$ ipython --no-banner

In [1]: import numpy as np

In [2]: from numpy import linalg as LA

In [3]: np.set_printoptions(precision=3, suppress=True, linewidth=100)

In [4]: mat = np.load("dump.npy")

In [5]: mat
Out[5]: 
array([[ 12.52 ,   5.422,   4.554, -38.001,   9.75 ,  34.064, -17.216,  10.028,  22.278, -20.01 ,
         10.075],
       [ 13.918, -46.21 ,   3.265,  -7.633,   9.725,  10.393,  24.77 , -19.693,  11.394,  24.781,
        -29.054],
       [ 12.965, -49.197,   3.874,  -7.951,  10.765,  11.471,  24.073, -20.906,  10.053,  25.541,
        -27.183],
       [ 13.429, -48.661,   4.279,  -7.757,   9.239,   8.053,  24.403, -19.134,   7.693,  26.683,
        -29.175],
       [ 12.479, -49.065,   3.396,  -6.593,  10.581,   9.966,  23.661, -20.434,   9.163,  24.342,
        -27.716],
       [ 13.065,   8.158,   3.777, -36.224,   9.34 ,  35.996, -15.262,   9.123,  22.66 , -20.04 ,
          8.415],
       [ 14.602, -46.674,   3.98 ,  -8.571,  10.487,  10.765,  22.583, -20.421,  10.198,  24.846,
        -27.997],
       [ 12.382,   7.573,   3.555, -36.567,   5.988,  33.912, -17.078,  10.113,  22.049, -20.578,
          7.792],
       [ 14.916, -49.182,   2.265,  -7.374,  10.158,   9.334,  23.034, -18.677,  10.088,  24.854,
        -28.812],
       [ 10.489,   7.002,   3.691, -36.659,   7.469,  33.368, -14.808,   8.051,  22.122, -19.114,
          8.622],
       [ 13.909, -47.523,   2.412,  -6.919,  10.733,   9.488,  24.37 , -21.331,  11.078,  25.16 ,
        -27.635],
       [ 13.267,   6.672,   4.118, -35.704,   7.828,  34.094, -15.173,  11.596,  21.795, -19.856,
          7.052],
       [ 11.864,   8.268,   2.632, -34.027,   8.994,  34.472, -14.45 ,   9.721,  20.164, -19.416,
          7.483],
       [ 11.65 ,   8.184,   3.541, -35.991,   8.209,  34.694, -16.594,   9.72 ,  23.569, -19.926,
          7.016],
       [ 13.715, -47.817,   3.796,  -9.587,   9.574,   9.987,  24.181, -21.933,  10.26 ,  26.095,
        -25.408],
       [ 13.151, -48.597,   3.447,  -7.366,  11.172,  10.952,  22.81 , -20.906,  11.114,  27.786,
        -28.643],
       [ 13.134,   7.773,   4.83 , -37.058,   7.49 ,  36.176, -15.911,  10.512,  22.939, -19.575,
          7.478],
       [ 11.761,   8.206,   5.983, -35.205,   7.867,  34.95 , -16.511,  10.418,  23.105, -21.187,
          7.605],
       [ 13.48 , -47.477,   3.015,  -7.864,   9.41 ,  10.795,  24.096, -20.484,   9.178,  26.755,
        -27.867],
       [ 12.963, -49.779,   4.229,  -8.474,  10.583,  10.759,  22.272, -19.848,  10.436,  25.64 ,
        -28.957],
       [ 15.331, -49.913,   5.023,  -9.147,   9.895,  11.088,  23.74 , -21.197,  10.543,  27.193,
        -28.212],
       [ 12.839,   6.87 ,   3.269, -35.412,   9.067,  32.064, -14.06 ,   8.909,  22.896, -19.886,
          7.248],
       [ 11.096,   8.034,   2.561, -34.783,   7.862,  32.87 , -15.909,  10.18 ,  22.962, -22.062,
          6.801],
       [ 13.634, -47.115,   4.61 ,  -8.789,   8.485,  10.822,  24.887, -19.309,   9.355,  25.887,
        -26.704],
       [ 12.178,   8.186,   4.728, -37.808,   7.99 ,  33.709, -16.905,   8.641,  22.617, -20.833,
          7.635],
       [ 12.869, -48.945,   4.258,  -8.77 ,   9.886,  10.661,  24.794, -20.49 ,  11.135,  25.102,
        -28.082],
       [ 15.262, -47.663,   3.699,  -9.001,   9.966,   9.877,  26.249, -20.051,   9.457,  26.701,
        -27.386],
       [ 14.298, -48.152,   3.467,  -7.232,  10.638,  11.093,  24.8  , -20.341,  10.155,  26.029,
        -28.835],
       [ 13.981, -46.629,   4.932,  -8.778,  10.244,   9.479,  23.811, -20.915,   8.498,  27.373,
        -27.365],
       [ 12.35 ,   7.882,   6.166, -35.168,   8.379,  34.268, -16.809,  10.976,  21.714, -20.788,
          8.32 ],
       [ 11.904, -49.924,   3.725,  -6.899,   8.18 ,   8.557,  22.839, -20.453,  11.684,  26.18 ,
        -29.377],
       [ 12.484, -48.096,   5.071,  -8.152,   8.899,   9.124,  23.536, -19.097,  11.252,  24.442,
        -26.127],
       [ 11.932,   8.099,   4.518, -35.603,   8.332,  33.838, -16.123,   9.84 ,  22.639, -21.623,
          8.133]])

In [6]: x0 = np.array([4, 1, 3, 1, -5, 9, 5, -7, 5, -7, 4])

In [7]: rhs = mat @ x0

In [8]: LA.lstsq(mat, rhs)[0]
Out[8]: array([ 4.,  1.,  3.,  1., -5.,  9.,  5., -7.,  5., -7.,  4.])

In [9]: rng = np.random.default_rng(4763)

In [10]: rhs = rhs + 0.05 * rng.normal(size=33)

In [11]: rhs
Out[11]: 
array([424.589,  85.538,  85.248,  27.306,  67.135, 459.869,  80.533, 435.743,  50.309, 434.798,
        80.067, 423.233, 421.244, 435.063,  92.292,  56.532, 454.408, 451.947,  68.692,  57.404,
        84.246, 425.837, 427.478,  85.795, 441.093,  88.098,  77.023,  78.518,  56.315, 433.663,
        53.168,  78.535, 444.245])

In [12]: c, *_ = LA.lstsq(mat, rhs)

In [13]: [round(float(LA.norm(LA.solve(mat.T @ mat + lam * np.eye(11), mat.T @ rhs))), 2) for lam in (0, 1, 10, 100)]
Out[13]: [17.23, 16.06, 11.6, 7.49]

In [14]: round(LA.norm(rhs - mat @ c), 3)
Out[14]: np.float64(0.193)

In [15]: c.round()
Out[15]: array([ 4.,  1.,  3.,  1., -5.,  9.,  5., -7.,  5., -7.,  4.])
